% ipython --no-banner

In [1]: import numpy as np

In [2]: import numpy.linalg as la

In [3]: np.set_printoptions(suppress=True, linewidth=160)

In [4]: tidy = lambda a: np.round(a, 2) + 0

In [5]: arr = np.load("w.npy")

In [6]: arr
Out[6]: 
array([[-3, -1,  2, -1,  2],
       [ 2, -3, -1,  2, -1],
       [-1,  2, -3, -1,  2],
       [ 2, -1,  2, -3, -1],
       [-1,  2, -1,  2, -3]])

In [7]: arr @ (-1.0) ** np.arange(5)
Out[7]: array([ 3.,  1., -3.,  7., -9.])

In [8]: tidy(np.fft.fft(arr[0]))
Out[8]: array([-1. +0.j  , -3.5+1.09j, -3.5+4.62j, -3.5-4.62j, -3.5-1.09j])

In [9]: np.allclose(arr @ arr.T, arr.T @ arr)
Out[9]: True

In [10]: B = arr / la.norm(arr, axis=1, keepdims=True)

In [11]: C2 = B @ B.T

In [12]: np.argwhere(np.triu(np.abs(C2) > 0.95, 1))
Out[12]: array([], shape=(0, 2), dtype=int64)

In [13]: (C2 - 2 * np.eye(5)).round(6).argmax(axis=1)
Out[13]: array([2, 3, 0, 0, 1])

In [14]: tidy(la.norm(B, axis=1))
Out[14]: array([1., 1., 1., 1., 1.])

In [15]: tidy(C2[4])
Out[15]: array([-0.47,  0.  ,  0.  , -0.47,  1.  ])

In [16]: hat = np.triu(np.array([[-2, 0, 0, 1, 1],
    ...:     [-2, 1, -2, 1, -2],
    ...:     [1, 0, 1, 1, 2],
    ...:     [-2, 2, 2, 0, -1],
    ...:     [1, -2, 1, 1, 0]]), 1) + np.eye(5)

In [17]: B = hat @ arr @ la.inv(hat)

In [18]: tidy(la.det(B))
Out[18]: np.float64(-451.0)

In [19]: tidy(np.poly(B))
Out[19]: array([  1.,  15., 110., 425., 780., 451.])

In [20]: la.matrix_rank(B)
Out[20]: np.int64(5)

In [21]: np.trace(B), np.trace(arr)
Out[21]: (np.float64(-15.0), np.int64(-15))

In [22]: feats = np.array([[2, 1, -1, -1],
    ...:     [-3, -2, 0, -2],
    ...:     [-1, 3, 2, 3],
    ...:     [-2, 0, 0, 3],
    ...:     [-3, -3, -2, 3],
    ...:     [-13, -9, -1, -11]])

In [23]: feats
Out[23]: 
array([[  2,   1,  -1,  -1],
       [ -3,  -2,   0,  -2],
       [ -1,   3,   2,   3],
       [ -2,   0,   0,   3],
       [ -3,  -3,  -2,   3],
       [-13,  -9,  -1, -11]])

In [24]: # row 5 is much longer than the rest

In [25]: x0 = np.array([1, -2, -2, -3])

In [26]: a = np.maximum(feats @ x0, 0)

In [27]: np.maximum(feats @ x0, 0) - np.maximum(-feats @ x0, 0)
Out[27]: array([  5,   7, -20, -11,  -2,  40])

In [28]: tidy(np.tanh(feats @ x0))
Out[28]: array([ 1.  ,  1.  , -1.  , -1.  , -0.96,  1.  ])

In [29]: a
Out[29]: array([ 5,  7,  0,  0,  0, 40])

In [30]: np.flatnonzero(a > 1e-9)
Out[30]: array([0, 1, 5])
